$ python -q
>>> import numpy as np
>>> np.set_printoptions(suppress=True, linewidth=140)
>>> m1 = np.loadtxt("block9.csv", delimiter=",")
>>> m1.round(3)
array([[-3.014,  0.479,  0.014],
       [-3.194,  0.209,  0.194],
       [-1.334,  2.999, -1.666],
       [-0.589,  4.116, -2.411],
       [-1.408,  2.888, -1.592],
       [-1.406,  2.892, -1.594],
       [-3.273,  0.09 ,  0.273],
       [-4.187, -1.28 ,  1.187],
       [-1.563,  2.656, -1.437],
       [ 0.887,  6.33 , -3.887],
       [-2.399,  1.401, -0.601],
       [-3.219,  0.171,  0.219],
       [-3.03 ,  0.455,  0.03 ],
       [-4.284, -1.427,  1.284],
       [-0.437,  4.345, -2.563]])
>>> # rank 2
>>> r = np.linalg.matrix_rank(m1)
>>> print(r)
2
>>> ns = np.linalg.svd(m1)[2][r:].T
>>> np.allclose(m1 @ ns, 0)
True
>>> np.round(ns[:, 0] / ns[np.abs(ns[:, 0]).round(6).argmax(), 0], 3)
array([0.1, 0.6, 1. ])
>>> [int(np.linalg.matrix_rank(np.delete(m1, i, axis=0))) for i in range(15)]
[2, 2, 2, 2, 2, 2, 2, 2, 2, 2, 2, 2, 2, 2, 2]
>>> np.round(m1 @ ns, 3) + 0
array([[0.],
       [0.],
       [0.],
       [0.],
       [0.],
       [0.],
       [0.],
       [0.],
       [0.],
       [0.],
       [0.],
       [0.],
       [0.],
       [0.],
       [0.]])
>>> out = m1 / np.linalg.norm(m1, axis=1, keepdims=True)
>>> G = out @ out.T
>>> np.round(np.linalg.norm(out, axis=1), 3)
array([1., 1., 1., 1., 1., 1., 1., 1., 1., 1., 1., 1., 1., 1., 1.])
>>> (G - 2 * np.eye(15)).round(6).argmax(axis=1)
array([12, 11,  5, 14,  5,  4, 11, 13,  4, 14,  0,  1,  0,  7,  3])
>>> round(np.degrees(np.arccos(np.clip(G[4, 6], -1, 1))), 3)
np.float64(67.89)
>>> np.round(np.linalg.norm(m1, 2) / np.linalg.norm(m1), 3)
np.float64(0.78)
>>> [round(float(x), 3) for x in np.linalg.svd(m1, compute_uv=False)[:3]]
[12.497, 10.014, 0.0]
>>> np.argsort(-np.linalg.norm(m1, axis=0).round(6), kind="stable")[:3]
array([1, 0, 2])
>>> C = np.sign(np.array([[3, 1, 1], [1, 0, 2], [2, 0, 2]]))
>>> out = (np.tril(C, -1) + np.eye(3)) @ (np.triu(C, 1) + np.eye(3))
>>> ev = np.array([-2, 2, -1])
>>> X = np.rint(out * ev @ np.linalg.inv(out)) + 0
>>> X
array([[-3.,  4., -3.],
       [-2.,  6., -6.],
       [-2.,  4., -4.]])
>>> hat = np.triu(np.array([[3, 2, 0], [3, 1, 0], [3, 2, -2]]), 1) + np.eye(3)
>>> out = hat @ X @ np.linalg.inv(hat)
>>> print(round(np.linalg.det(out), 3))
4.0
>>> np.linalg.matrix_rank(out)
np.int64(3)
>>> hat @ X - X @ hat
array([[ -4.,  18., -12.],
       [  0.,   4.,   0.],
       [  0.,   4.,   0.]])
>>> ev, vecs = np.linalg.eig(X)
>>> np.round(np.sort(np.linalg.eigvals(X @ X)), 3)
array([1., 4., 4.])
>>> q = X.astype(float).copy()
>>> for j in range(3):
...     q[:, j] -= q[:, :j] @ (q[:, :j].T @ q[:, j])
...     q[:, j] /= np.linalg.norm(q[:, j])
... 
>>> np.round(q.T @ X, 3) + 0
array([[ 4.123, -7.761,  7.034],
       [ 0.   ,  2.787, -3.378],
       [ 0.   ,  0.   ,  0.348]])
>>> u = np.array([2, -3, -2])
>>> out = X + np.outer(u, np.eye(3)[0])
>>> np.linalg.matrix_rank(np.linalg.inv(out) - np.linalg.inv(X), tol=1e-8)
np.int64(1)
>>> np.linalg.matrix_rank(out - X)
np.int64(1)
>>> blk = np.stack([X, 5 * X, X[::-1]])
>>> (blk @ X.T).shape
(3, 3, 3)
>>> np.round(np.linalg.det(blk), 3)
array([  4., 500.,  -4.])
>>> blk.sum(axis=0)
array([[-20.,  28., -22.],
       [-14.,  42., -42.],
       [-15.,  28., -27.]])
>>> np.einsum("bij,cij->bc", blk, blk)
array([[ 146.,  730.,  144.],
       [ 730., 3650.,  720.],
       [ 144.,  720.,  146.]])
>>> F = np.array([[2, 3, 0],
...     [0, 0, 0],
...     [5, 3, 6],
...     [0, 0, 0],
...     [3, 2, 3],
...     [0, 0, 0],
...     [2, 1, 3],
...     [0, 0, 0],
...     [2, 1, 3],
...     [0, 0, 0],
...     [3, 2, 3],
...     [7, 6, 6],
...     [2, 3, 0]])
>>> F
array([[2, 3, 0],
       [0, 0, 0],
       [5, 3, 6],
       [0, 0, 0],
       [3, 2, 3],
       [0, 0, 0],
       [2, 1, 3],
       [0, 0, 0],
       [2, 1, 3],
       [0, 0, 0],
       [3, 2, 3],
       [7, 6, 6],
       [2, 3, 0]])
>>> z = F[:, 1] > np.median(F[:, 1])
>>> u = F[z].mean(axis=0) - F[~z].mean(axis=0)
>>> round((((F - F.mean(axis=0)) @ u > 0) == z).mean(), 3)
np.float64(0.846)
>>> print(z.astype(int))
[1 0 1 0 1 0 0 0 0 0 1 1 1]
>>> u.round(3)
array([3.095, 2.881, 2.143])
>>> ((F - F.mean(axis=0)) @ u > 0).astype(int)
array([1, 0, 1, 0, 1, 0, 1, 0, 1, 0, 1, 1, 1])
>>> np.argsort(-np.abs(u).round(6), kind="stable")
array([0, 1, 2])
>>> print([round(float(x), 3) for x in np.linalg.svd(F, compute_uv=False)[:3]])
[16.493, 4.113, 0.25]
>>> print(np.round(np.abs(np.linalg.svd(F)[2][-1]), 3))
[0.766 0.522 0.376]
>>> np.argsort(-np.linalg.norm(F, axis=0).round(6), kind="stable")[:3]
array([0, 2, 1])
>>> np.linalg.matrix_rank(F, rtol=0.1)
np.int64(2)
>>> round(np.log10(np.linalg.cond(F)))
2
>>> A = np.load("data.npy")
>>> A
array([[-1,  3,  8],
       [ 1,  5,  4],
       [ 3,  2, 19]])
>>> # column 2 dominates
>>> u = np.array([-1, -5, 1])
>>> out = A + np.outer(u, np.eye(3)[0])
>>> np.linalg.matrix_rank(out - A)
np.int64(1)
>>> print(np.linalg.matrix_rank(np.linalg.inv(out) - np.linalg.inv(A), tol=1e-8))
1
>>> np.round(np.linalg.det(out) / np.linalg.det(A), 3), np.round(1 + np.linalg.solve(A, u)[0], 3)
(np.float64(0.575), np.float64(0.575))
>>> print(A.sum(axis=0))
[ 3 10 31]
>>> np.diff(A, axis=0)
array([[ 2,  2, -4],
       [ 2, -3, 15]])
>>> print(np.round(np.linalg.svd(A, compute_uv=False), 3))
[21.526  4.718  2.088]
>>> print(np.abs(A).max())
19
>>> A.sum(axis=1)
array([10, 10, 24])
>>> ev, vecs = np.linalg.eig(A)
>>> np.round(A @ vecs[:, 0] - ev[0] * vecs[:, 0], 3) + 0
array([0., 0., 0.])
>>> np.round(np.sort(np.linalg.eigvals(A @ A)), 3)
array([  5.155,  20.199, 431.646])
>>> round(np.prod(ev), 3)
np.float64(-212.0)
>>> ev.round(3)
array([20.776, -2.27 ,  4.494])
>>> print(np.round(np.sort(np.linalg.eigvals(A.T)), 3))
[-2.27   4.494 20.776]
>>> Ac = m1 - m1.mean(axis=0)
>>> U, sig, Vt = np.linalg.svd(Ac, full_matrices=False)
>>> (sig ** 2).sum() ** 2 / (sig ** 4).sum()
np.float64(1.0)
>>> (np.sign(U[:, 0]) == np.sign(U[0, 0])).astype(int)
array([1, 1, 0, 0, 0, 0, 1, 1, 0, 0, 1, 1, 1, 1, 0])
>>> print(np.linalg.matrix_rank(Ac))
1
>>> np.round(sig ** 2 / (sig ** 2).sum(), 3) + 0
array([1., 0., 0.])
>>> sig.round(3) + 0
array([11.383,  0.   ,  0.   ])
>>> np.abs(U[:, 0]).argmax()
np.int64(9)
>>> np.round(Vt[0] * np.sign(Vt[0, np.abs(Vt[0]).argmax()]), 3)
array([ 0.485,  0.728, -0.485])
>>> np.round(np.abs(np.linalg.eigvals(A)).max(), 3)
np.float64(20.776)
>>> A @ A
array([[ 28,  28, 156],
       [ 16,  36, 104],
       [ 56,  57, 393]])
>>> print(round(float(np.linalg.det(A)), 3))
-212.0
>>> (A - A.T) / 2
array([[ 0. ,  1. ,  2.5],
       [-1. ,  0. ,  1. ],
       [-2.5, -1. ,  0. ]])
>>> print(np.round(np.sort(np.abs(np.linalg.eigvals(A))), 3))
[ 2.27   4.494 20.776]
>>> feats = np.load("layer5.npy")
>>> feats
array([[0, 1],
       [1, 0]])
>>> # a transition matrix
>>> q, vecs = np.linalg.qr(A[:, :1])[0], np.linalg.qr(A[:, 1:])[0]
>>> sig = np.linalg.svd(q.T @ vecs, compute_uv=False)
>>> print(np.round(np.degrees(np.arccos(sig.clip(0, 1))), 3))
[39.652]
>>> round(np.linalg.norm(q @ q.T - vecs @ vecs.T, 2), 3)
np.float64(1.0)
>>> sig.round(3)
array([0.77])
>>> ev, vecs = np.linalg.eigh(feats)
>>> np.round(np.abs(vecs[:, -1]), 3)
array([0.707, 0.707])
>>> print(np.round(np.linalg.eigvalsh(feats + 4 * np.eye(2)), 3))
[3. 5.]
>>> print(ev)
[-1.  1.]
>>> np.unique(ev.round(6) + 0, return_counts=True)[1]
array([1, 1])
>>> np.abs(vecs[:, -1]).round(6).argmax()
np.int64(0)
>>> (ev > 1e-8).sum(), (ev < -1e-8).sum()
(np.int64(1), np.int64(1))
>>> out = np.linalg.invert(feats)
Traceback (most recent call last):
  File "<python-input-106>", line 1, in <module>
    out = np.linalg.invert(feats)
          ^^^^^^^^^^^^^^^^
AttributeError: module 'numpy.linalg' has no attribute 'invert'
>>> out = np.linalg.inv(feats)
>>> np.round(np.linalg.det(feats) * np.linalg.det(out), 3)
np.float64(1.0)
>>> (np.abs(out) > 1e-9).astype(int)
array([[0, 1],
       [1, 0]])
>>> round(np.linalg.slogdet(feats)[0], 3)
np.float64(-1.0)
>>> arr = np.array([[-2, -1, -2, 0], [3, -2, 3, -2], [-3, 2, 1, 2]])
>>> arr[:, 3] = -2 * arr[:, 1]
>>> arr
array([[-2, -1, -2,  2],
       [ 3, -2,  3,  4],
       [-3,  2,  1, -4]])
>>> t = np.radians(30)
>>> r_ = np.eye(4)
>>> r_[2, 2] = r_[1, 1] = np.cos(t)
>>> r_[2, 1], r_[1, 2] = -np.sin(t), np.sin(t)
>>> r_.round(3)
array([[ 1.   ,  0.   ,  0.   ,  0.   ],
       [ 0.   ,  0.866,  0.5  ,  0.   ],
       [ 0.   , -0.5  ,  0.866,  0.   ],
       [ 0.   ,  0.   ,  0.   ,  1.   ]])
>>> out = arr @ r_.T
>>> print(np.allclose(np.linalg.norm(arr, axis=1), np.linalg.norm(out, axis=1)))
True
>>> out.round(3)
array([[-2.   , -1.866, -1.232,  2.   ],
       [ 3.   , -0.232,  3.598,  4.   ],
       [-3.   ,  2.232, -0.134, -4.   ]])
>>> np.round(np.abs(out - arr).max(axis=0), 3)
array([0.   , 1.768, 1.134, 0.   ])
>>> print(np.allclose(arr @ arr.T, out @ out.T))
True
